% python3 -q
>>> import numpy as np
>>> np.set_printoptions(precision=2, suppress=True, linewidth=120, legacy="1.25")
>>> def rd(a):
...     return np.round(a, 2) + 0
... 
>>> m1 = np.array([[1, 0], [2, -4]])
>>> rng = np.random.default_rng(707830)
>>> lab = rng.permutation(2)
>>> print(lab)
[0 1]
>>> other = m1[lab][:, lab]
>>> print(np.allclose(other, m1))
True
>>> print(rd(np.linalg.det(other)), rd(np.linalg.det(m1[lab])))
-4.0 -4.0
>>> print(m1 @ m1)
[[ 1  0]
 [-6 16]]
>>> print(np.linalg.matrix_power(m1 - np.diag(np.diag(m1)), 2))
[[0 0]
 [0 0]]
>>> print(rd(np.sort(np.linalg.eigvals(m1))))
[-4.  1.]
>>> r0 = np.array([3, 2])
>>> other = m1 + np.outer(r0, np.eye(2)[0])
>>> print(np.linalg.matrix_rank(np.linalg.inv(other) - np.linalg.inv(m1), tol=1e-8))
1
>>> q, r_ = np.linalg.qr(m1)
>>> print(np.allclose(r_.T @ r_, m1.T @ m1))
True
>>> print(rd(abs(r_[0, 0])), rd(np.linalg.norm(m1[:, 0])))
2.24 2.24
>>> print(rd(q.T @ q))
[[1. 0.]
 [0. 1.]]
>>> print(rd(q @ r_))
[[ 1.  0.]
 [ 2. -4.]]
>>> print(rd(np.abs(np.diag(r_))))
[2.24 1.79]
>>> print(rd(np.trace(q @ q.T)))
2.0
>>> print(q.shape, r_.shape)
(2, 2) (2, 2)
>>> other = np.array([[-4, -6, 1, -9, -1],
...     [-1, 0, 6, -1, 9],
...     [3, 4, -9, -4, 3],
...     [7, -3, 5, -9, -7]])
>>> arr = other.T @ other
>>> print(arr)
[[ 75  15  -2 -38 -45]
 [ 15  61 -57  65  39]
 [ -2 -57 143 -24  -9]
 [-38  65 -24 179  51]
 [-45  39  -9  51 140]]
>>> hat = np.triu(np.array([[-3, -1, -1, 0, 3],
...     [0, -2, 2, -1, 3],
...     [-2, 1, -3, -2, 0],
...     [0, 2, 2, 3, -3],
...     [3, -2, -3, 3, 2]]), 1) + np.eye(5)
>>> other = hat @ arr @ np.linalg.inv(hat)
>>> print(hat @ arr - arr @ hat)
[[-148.  188.  -68.  123.    6.]
 [-101.  -47.  176. -127.  318.]
 [  76. -132.  160. -129.    3.]
 [ 135. -155. -141. -136.   36.]
 [   0.  -45. -123.   21.  171.]]
>>> print(rd(np.linalg.det(other)))
0.0
>>> M = np.loadtxt("case8.csv", delimiter=",")
>>> print(M)
[[-17.78  -8.93 -11.72]
 [-17.69  -8.87 -11.63]
 [-12.77  -5.48  -6.97]
 [ -4.92  -0.96  -0.95]
 [ -3.54  -0.42  -0.3 ]
 [  0.32   0.01   0.03]
 [  0.78   0.09   0.17]
 [  1.12   0.2    0.36]
 [  1.41   0.33   0.58]
 [  1.52   0.38   0.66]
 [  1.69   0.47   0.82]
 [  2.05   0.68   1.18]
 [  3.12   1.43   2.43]
 [  3.79   1.96   3.3 ]
 [  3.85   2.01   3.38]
 [  4.46   2.52   4.22]
 [  4.77   2.8    4.67]
 [  5.16   3.14   5.24]
 [  8.5    6.28  10.28]
 [ 18.72  16.61  26.66]]
>>> d = np.linalg.norm(M[:, None] - M[None], axis=-1)
>>> print((d + 1e9 * np.eye(20)).round(6).argmin(axis=1))
[ 1  0  1  4  3  6  7  8  9  8  9 10 13 14 13 16 15 16 17 18]
>>> print(round(np.log10(np.linalg.cond(M))))
2
>>> print(rd(np.abs(np.linalg.svd(M)[2][-1])))
[0.13 0.88 0.46]
>>> print([round(float(x), 2) for x in np.linalg.svd(M, compute_uv=False)[:3]])
[55.16, 10.33, 0.93]
>>> Xs = M - M.mean(axis=0)
>>> V = np.linalg.svd(Xs)[2][:2]
>>> other = Xs - Xs @ V.T @ V
>>> print(rd(np.diag(V.T @ V)))
[0.99 0.24 0.77]
>>> print(rd(np.linalg.norm(other) / np.linalg.norm(Xs)))
0.01
>>> print(np.linalg.norm(other, axis=1).round(6).argmax())
4
>>> print(rd((Xs @ V.T).std(axis=0)))
[12.25  2.07]
>>> print(rd(other.std(axis=0)))
[0.01 0.12 0.06]
>>> X = np.array([[-3, 1, 1, -2, -1], [3, 1, -2, 0, -2], [-2, 1, -1, -3, 2]]) * (rng.random((3, 5)) < 0.3)
>>> print(X)
[[ 0  1  0 -2 -1]
 [ 0  0  0  0  0]
 [-2  1  0  0  0]]
>>> U, s, Vh = np.linalg.svd(X)
>>> print(rd(s))
[2.57 2.09 0.  ]
>>> other = U[:, :2] @ np.diag(s[:2]) @ Vh[:2]
>>> print(np.linalg.matrix_rank(X, rtol=0.05))
2
>>> print(rd(np.linalg.norm(X - other) / np.linalg.norm(X)))
0.0
>>> print(X.shape)
(3, 5)
>>> print(rd(np.linalg.svd(X, compute_uv=False)))
[2.57 2.09 0.  ]
>>> print(np.abs(X).max())
2
>>> blk = np.stack([X, 3 * X, X[::-1]])
>>> print(np.linalg.matrix_rank(blk))
[2 2 2]
>>> print(np.einsum("bij,cij->bc", blk, blk))
[[11 33  2]
 [33 99  6]
 [ 2  6 11]]
>>> print(np.linalg.matrix_rank(blk.reshape(3, -1)))
2
>>> print(blk.shape)
(3, 3, 5)
